$ python3 -q
>>> import numpy as np
>>> np.set_printoptions(suppress=True, linewidth=100)
>>> def tidy(a):
...     return np.round(a, 3) + 0
... 
>>> th = np.deg2rad(30)
>>> M = np.eye(4)
>>> M[np.ix_([1, 2], [1, 2])] = [[np.cos(th), -np.sin(th)], [np.sin(th), np.cos(th)]]
>>> tidy(M)
array([[ 1.   ,  0.   ,  0.   ,  0.   ],
       [ 0.   ,  0.866, -0.5  ,  0.   ],
       [ 0.   ,  0.5  ,  0.866,  0.   ],
       [ 0.   ,  0.   ,  0.   ,  1.   ]])
>>> x0 = np.array([0, 4, 2, 3])
>>> rhs = M @ x0
>>> c, lr = np.zeros(4), 1 / np.linalg.norm(M, 2) ** 2
>>> for i in range(60):
...     c -= lr * M.T @ (M @ c - rhs)
...     if i % 10 == 0: print(i, round(np.linalg.norm(M @ c - rhs), 3))
... 
0 0.0
10 0.0
20 0.0
30 0.0
40 0.0
50 0.0
>>> tidy(np.linalg.cond(M))
np.float64(1.0)
>>> feats = np.array([[0, 0, 0, 1, 0],
...     [0, 0, 0, 1, 0],
...     [0, 0, 0, 0, 1],
...     [1, 1, 0, 0, 0],
...     [0, 0, 1, 0, 0]])
>>> # row 1 repeats row 0
>>> th = np.radians(30)
>>> Rm = np.eye(5)
>>> Rm[4, 4] = Rm[3, 3] = np.cos(th)
>>> Rm[4, 3], Rm[3, 4] = -np.sin(th), np.sin(th)
>>> tidy(Rm)
array([[ 1.   ,  0.   ,  0.   ,  0.   ,  0.   ],
       [ 0.   ,  1.   ,  0.   ,  0.   ,  0.   ],
       [ 0.   ,  0.   ,  1.   ,  0.   ,  0.   ],
       [ 0.   ,  0.   ,  0.   ,  0.866,  0.5  ],
       [ 0.   ,  0.   ,  0.   , -0.5  ,  0.866]])
>>> B = feats @ Rm.T
>>> print(tidy(B))
[[ 0.     0.     0.     0.866 -0.5  ]
 [ 0.     0.     0.     0.866 -0.5  ]
 [ 0.     0.     0.     0.5    0.866]
 [ 1.     1.     0.     0.     0.   ]
 [ 0.     0.     1.     0.     0.   ]]
>>> np.allclose(np.linalg.norm(feats, axis=1), np.linalg.norm(B, axis=1))
True
>>> P = np.triu(np.array([[-2, 3, 3, 2, 3],
...     [0, 0, -3, 1, 1],
...     [2, 3, -2, 1, -2],
...     [1, 1, -1, 3, -1],
...     [0, -3, -2, 1, 2]]), 1) + np.eye(5)
>>> B = P @ feats @ np.linalg.inv(P)
>>> np.linalg.matrix_rank(B)
np.int64(4)
>>> print(tidy(np.linalg.det(B)))
0.0
>>> W0 = np.load("w.npy")
>>> print(W0)
[[-1  0 -1  0]
 [ 0 -3  0 -3]
 [-1  0 -1  0]
 [ 0 -3  0 -3]]
>>> # row 2 repeats row 0
>>> np.abs(np.diag(np.linalg.qr(W0)[1])) > 1e-9
array([ True,  True, False, False])
>>> np.unique(W0.round(6), axis=0).shape
(2, 4)
